In [1]: import numpy as np

In [2]: import numpy.linalg as la

In [3]: np.set_printoptions(precision=2, suppress=True, linewidth=200)

In [4]: X = np.array([[-1, -2, -1], [0, 1, 1]])

In [5]: print(X)
[[-1 -2 -1]
 [ 0  1  1]]

In [6]: r0 = np.array([-1, -2])

In [7]: print(np.polyval(r0, X[0]))
[-1  0 -1]

In [8]: print(np.cross(X[0, :3], X[1, :3]))
[-1  1 -1]

In [9]: print(np.correlate(X[0], X[1], "full"))
[-1 -3 -3 -1  0]

In [10]: gram = X.T @ X

In [11]: print((X @ X.T).shape)
(2, 2)

In [12]: print(np.diag(gram))
[1 5 2]

In [13]: print(la.matrix_rank(gram))
2

In [14]: B = X[0, 0] * X[1:] - np.outer(X[1:, 0], X[0])

In [15]: print(B)
[[ 0 -1 -1]]

In [16]: print(X[:, 0] / X[0, 0])
[ 1. -0.]

In [17]: w1 = np.array([[-2, 9], [7, -4], [-9, -1]])

In [18]: beta = np.array([1, 0])

In [19]: act = np.maximum(X @ w1 + beta, 0)

In [20]: print((act > 0).mean(axis=0))
[0. 0.]

In [21]: print((act > 0).astype(int))
[[0 0]
 [0 0]]

In [22]: print(act)
[[0 0]
 [0 0]]

In [23]: C = np.array([[2, 3], [1, 1]])

In [24]: print((act @ C).round(6).argmax(axis=1))
[0 0]

In [25]: print(w1 @ C)
[[  5   3]
 [ 10  17]
 [-19 -28]]

In [26]: x0 = np.array([4, 6, 8])

In [27]: a = np.maximum(X @ x0, 0)

In [28]: print(np.flatnonzero(a > 1e-9))
[1]

In [29]: print(a)
[ 0 14]

In [30]: print(X * (a > 1e-9)[:, None])
[[0 0 0]
 [0 1 1]]

In [31]: K = np.array([[6.04, -0.12, -4.25], [-0.74, -1.93, -8.35], [-3.17, 5.82, -0.69]])

In [32]: P = np.triu(np.array([[3, 3, -3], [-2, 0, -2], [2, -1, 3]]), 1) + np.eye(3)

In [33]: B = P @ K @ la.inv(P)

In [34]: print(la.matrix_rank(B))
3

In [35]: print(B)
[[  13.33  -63.36 -113.96]
 [   5.6   -30.37  -50.91]
 [  -3.17   15.33   20.46]]

In [36]: print(np.poly(B))
[   1.     -3.42   20.54 -342.76]

In [37]: m1 = np.load("case6.npy")

In [38]: print(m1)
[[ 0 -1  0 -3  0]
 [ 0  0  1  0 -1]
 [ 0  0  0  3  0]
 [ 0  0  0  0  2]
 [ 0  0  0  0  0]]

In [39]: # triangular, det is the product of the diagonal

In [40]: P = np.triu(np.array([[3, 1, 2, 2, 2],
    ...:     [3, 0, 0, 0, 2],
    ...:     [2, 1, 0, 0, 0],
    ...:     [3, 3, 2, 0, 3],
    ...:     [1, 2, 3, 2, 2]]), 1) + np.eye(5)

In [41]: B = P @ m1 @ la.inv(P)

In [42]: print(np.round(la.det(B), 2))
0.0

In [43]: print(B)
[[ 0. -1.  1.  3. -4.]
 [ 0.  0.  1.  0. -1.]
 [ 0.  0.  0.  3. -9.]
 [ 0.  0.  0.  0.  2.]
 [ 0.  0.  0.  0.  0.]]

In [44]: print(np.poly(B))
[1. 0. 0. 0. 0. 0.]
